$ ipython --no-banner

In [1]: import numpy as np

In [2]: from numpy import linalg as LA

In [3]: np.set_printoptions(precision=3, suppress=True, linewidth=200, floatmode="fixed")

In [4]: def rnd(a):
   ...:     return np.round(a, 3) + 0
   ...: 

In [5]: K = np.loadtxt("dump.csv", delimiter=",")

In [6]: rnd(K)
Out[6]: 
array([[-0.247,  0.255, -0.212, -0.342, -0.397,  0.071,  0.020, -0.324,  0.578,  0.331, -0.004],
       [ 0.282, -0.131, -0.388,  0.495, -0.362,  0.077, -0.099,  0.361,  0.011,  0.460, -0.136],
       [-0.458, -0.451, -0.432, -0.217, -0.306,  0.022, -0.015, -0.073, -0.469, -0.116,  0.141],
       [-0.070, -0.511, -0.001, -0.323,  0.477,  0.204,  0.027,  0.356,  0.306,  0.347,  0.137],
       [-0.035,  0.049,  0.654, -0.190, -0.435,  0.362, -0.026,  0.208, -0.285,  0.264,  0.129],
       [-0.106,  0.103, -0.030, -0.097, -0.290, -0.190, -0.002,  0.672,  0.332, -0.504,  0.180],
       [-0.211, -0.554,  0.413,  0.275, -0.207, -0.273, -0.182, -0.188,  0.310, -0.090, -0.333],
       [-0.352,  0.141,  0.128,  0.194,  0.083, -0.627,  0.309,  0.096, -0.111,  0.418,  0.331],
       [-0.247,  0.212, -0.033, -0.280,  0.106, -0.149,  0.000,  0.298, -0.198,  0.128, -0.799],
       [-0.634,  0.229, -0.005,  0.482,  0.216,  0.477, -0.153,  0.070,  0.080, -0.062,  0.024],
       [ 0.000,  0.130, -0.012, -0.131,  0.096, -0.248, -0.915,  0.016, -0.077,  0.132,  0.187]])

In [7]: O, R = LA.qr(K)

In [8]: np.allclose(R.T @ R, K.T @ K)
Out[8]: True

In [9]: rnd(O @ R)
Out[9]: 
array([[-0.247,  0.255, -0.212, -0.342, -0.397,  0.071,  0.020, -0.324,  0.578,  0.331, -0.004],
       [ 0.282, -0.131, -0.388,  0.495, -0.362,  0.077, -0.099,  0.361,  0.011,  0.460, -0.136],
       [-0.458, -0.451, -0.432, -0.217, -0.306,  0.022, -0.015, -0.073, -0.469, -0.116,  0.141],
       [-0.070, -0.511, -0.001, -0.323,  0.477,  0.204,  0.027,  0.356,  0.306,  0.347,  0.137],
       [-0.035,  0.049,  0.654, -0.190, -0.435,  0.362, -0.026,  0.208, -0.285,  0.264,  0.129],
       [-0.106,  0.103, -0.030, -0.097, -0.290, -0.190, -0.002,  0.672,  0.332, -0.504,  0.180],
       [-0.211, -0.554,  0.413,  0.275, -0.207, -0.273, -0.182, -0.188,  0.310, -0.090, -0.333],
       [-0.352,  0.141,  0.128,  0.194,  0.083, -0.627,  0.309,  0.096, -0.111,  0.418,  0.331],
       [-0.247,  0.212, -0.033, -0.280,  0.106, -0.149,  0.000,  0.298, -0.198,  0.128, -0.799],
       [-0.634,  0.229, -0.005,  0.482,  0.216,  0.477, -0.153,  0.070,  0.080, -0.062,  0.024],
       [ 0.000,  0.130, -0.012, -0.131,  0.096, -0.248, -0.915,  0.016, -0.077,  0.132,  0.187]])

In [10]: O.shape, R.shape
Out[10]: ((11, 11), (11, 11))

In [11]: np.trace(O @ O.T)
Out[11]: np.float64(11.0)

In [12]: rnd(np.abs(np.diag(R)))
Out[12]: array([1.000, 1.000, 1.000, 1.000, 1.000, 1.000, 1.000, 1.000, 1.000, 1.000, 1.000])
